% ipython --no-banner

In [1]: import numpy as np

In [2]: np.set_printoptions(precision=2, suppress=True, linewidth=200)

In [3]: def rd(a):
   ...:     return np.round(a, 2) + 0
   ...: 

In [4]: arr = np.loadtxt("data.csv", delimiter=",")

In [5]: arr
Out[5]: 
array([[5., 0.],
       [0., 3.]])

In [6]: # triangular

In [7]: low = np.linalg.cholesky(arr)

In [8]: np.linalg.eigvalsh(arr).min() > 0
Out[8]: np.True_

In [9]: rd(np.diag(low) ** 2)
Out[9]: array([5., 3.])

In [10]: rd(low @ low.T)
Out[10]: 
array([[5., 0.],
       [0., 3.]])

In [11]: rd(np.linalg.det(arr.T))
Out[11]: np.float64(15.0)

In [12]: np.einsum("ii->", arr)
Out[12]: np.float64(8.0)

In [13]: np.poly(arr)
Out[13]: array([ 1., -8., 15.])

In [14]: rd(np.linalg.det(arr[::-1]))
Out[14]: np.float64(-15.0)

In [15]: w1 = np.array([[1, 3, 0, -2], [0, 1, -4, 1]])

In [16]: beta = np.array([-7, 0, 7, 8])

In [17]: hid = np.maximum(arr @ w1 + beta, 0)

In [18]: (hid > 0).astype(int)
Out[18]: 
array([[0, 1, 1, 0],
       [0, 1, 0, 1]])

In [19]: np.linalg.matrix_rank(hid)
Out[19]: np.int64(2)

In [20]: W2 = np.array([[2, 2], [1, 2], [-2, -1], [1, 0]])

In [21]: (hid @ W2).round(6).argmax(axis=1)
Out[21]: array([1, 0])

In [22]: hid @ W2
Out[22]: 
array([[ 1., 23.],
       [14.,  6.]])

In [23]: rd(np.linalg.matrix_power(arr - np.diag(np.diag(arr)), 2))
Out[23]: 
array([[0., 0.],
       [0., 0.]])

In [24]: [int(np.linalg.matrix_rank(np.linalg.matrix_power(arr, p))) for p in range(1, 3)]
Out[24]: [2, 2]

In [25]: rd(np.sort(np.linalg.eigvals(arr)))
Out[25]: array([3., 5.])

In [26]: np.prod(np.diag(arr)), rd(np.linalg.det(arr))
Out[26]: (np.float64(15.0), np.float64(15.0))

In [27]: arr @ arr
Out[27]: 
array([[25.,  0.],
       [ 0.,  9.]])

In [28]: rd(np.linalg.det(arr))
Out[28]: np.float64(15.0)

In [29]: (arr != 0).astype(int)
Out[29]: 
array([[1, 0],
       [0, 1]])

In [30]: rd(np.sort(np.linalg.eigvals(arr).real))
Out[30]: array([3., 5.])

In [31]: arr @ arr
Out[31]: 
array([[25.,  0.],
       [ 0.,  9.]])

In [32]: F = np.loadtxt("block5.csv", delimiter=",")

In [33]: F
Out[33]: 
array([[ 0., -7.,  0.,  0.],
       [ 8., -6.,  0.,  0.],
       [ 0.,  0.,  0., -7.],
       [ 0.,  0.,  8., -6.]])

In [34]: # splits into 2 blocks

In [35]: B = np.linalg.invert(F)
Traceback (most recent call last):
  Cell In[35], line 1
    B = np.linalg.invert(F)
AttributeError: module 'numpy.linalg' has no attribute 'invert'


In [36]: B = np.linalg.inv(F)

In [37]: rd(np.linalg.slogdet(F)[0])
Out[37]: np.float64(1.0)

In [38]: rd(np.linalg.det(F) * B)
Out[38]: 
array([[-336.,  392.,    0.,    0.],
       [-448.,    0.,    0.,    0.],
       [   0.,    0., -336.,  392.],
       [   0.,    0., -448.,    0.]])

In [39]: np.allclose(B, F.T)
Out[39]: False

In [40]: f = np.array([3, 1, -2, -6])

In [41]: B = F + np.outer(f, np.eye(4)[2])

In [42]: rd(np.linalg.det(B) / np.linalg.det(F)), rd(1 + np.linalg.solve(F, f)[2])
Out[42]: (np.float64(0.46), np.float64(0.46))

In [43]: B
Out[43]: 
array([[ 0., -7.,  3.,  0.],
       [ 8., -6.,  1.,  0.],
       [ 0.,  0., -2., -7.],
       [ 0.,  0.,  2., -6.]])

In [44]: np.linalg.matrix_rank(np.linalg.inv(B) - np.linalg.inv(F), tol=1e-8)
Out[44]: np.int64(1)

In [45]: t = np.radians(72)

In [46]: r_ = np.eye(4)

In [47]: r_[0, 0] = r_[3, 3] = np.cos(t)

In [48]: r_[0, 3], r_[3, 0] = -np.sin(t), np.sin(t)

In [49]: rd(r_)
Out[49]: 
array([[ 0.31,  0.  ,  0.  , -0.95],
       [ 0.  ,  1.  ,  0.  ,  0.  ],
       [ 0.  ,  0.  ,  1.  ,  0.  ],
       [ 0.95,  0.  ,  0.  ,  0.31]])

In [50]: B = F @ r_.T

In [51]: rd(np.linalg.svd(F, compute_uv=False)), rd(np.linalg.svd(B, compute_uv=False))
Out[51]: (array([11.12, 11.12,  5.04,  5.04]), array([11.12, 11.12,  5.04,  5.04]))

In [52]: np.allclose(F @ F.T, B @ B.T)
Out[52]: True

In [53]: rd(r_ @ r_)
Out[53]: 
array([[-0.81,  0.  ,  0.  , -0.59],
       [ 0.  ,  1.  ,  0.  ,  0.  ],
       [ 0.  ,  0.  ,  1.  ,  0.  ],
       [ 0.59,  0.  ,  0.  , -0.81]])

In [54]: rd(np.linalg.det(r_))
Out[54]: np.float64(1.0)

In [55]: (np.linalg.matrix_power((r_ != 0) + (r_.T != 0) + np.eye(4), 4) > 0).astype(int)
Out[55]: 
array([[1, 0, 0, 1],
       [0, 1, 0, 0],
       [0, 0, 1, 0],
       [1, 0, 0, 1]])

In [56]: mat = np.load("out13.npy")

In [57]: mat
Out[57]: 
array([[-0.7,  0.6,  0. ,  1.6],
       [ 0.4,  0.4,  1.5, -1.2],
       [-1.1,  0. ,  0.4, -1. ],
       [ 0.3, -0.9, -1.3, -0.6]])

In [58]: rd(np.linalg.det(2 * mat)), rd(np.linalg.det(mat))
Out[58]: (np.float64(3.16), np.float64(0.2))

In [59]: rd(np.linalg.eigvals(mat).sum().real)
Out[59]: np.float64(-0.5)

In [60]: rd(np.linalg.det(mat.T))
Out[60]: np.float64(0.2)

In [61]: feats = np.loadtxt("m.csv", delimiter=",")

In [62]: rd(feats)
Out[62]: 
array([[-4.14, -1.81, -2.13],
       [-0.05, -4.39,  2.39],
       [-3.83, -2.95, -1.27],
       [-0.86, -4.56,  1.86],
       [ 1.46,  4.57, -1.42],
       [ 3.9 , -0.31,  3.12],
       [-2.06, -4.46,  0.91],
       [ 3.91, -0.26,  3.1 ],
       [ 3.46, -1.33,  3.35],
       [-2.91,  2.21, -3.42],
       [-2.35,  2.86, -3.36]])

In [63]: # rank 2

In [64]: np.argsort(-np.linalg.norm(feats, axis=0).round(6), kind="stable")[:3]
Out[64]: array([1, 0, 2])
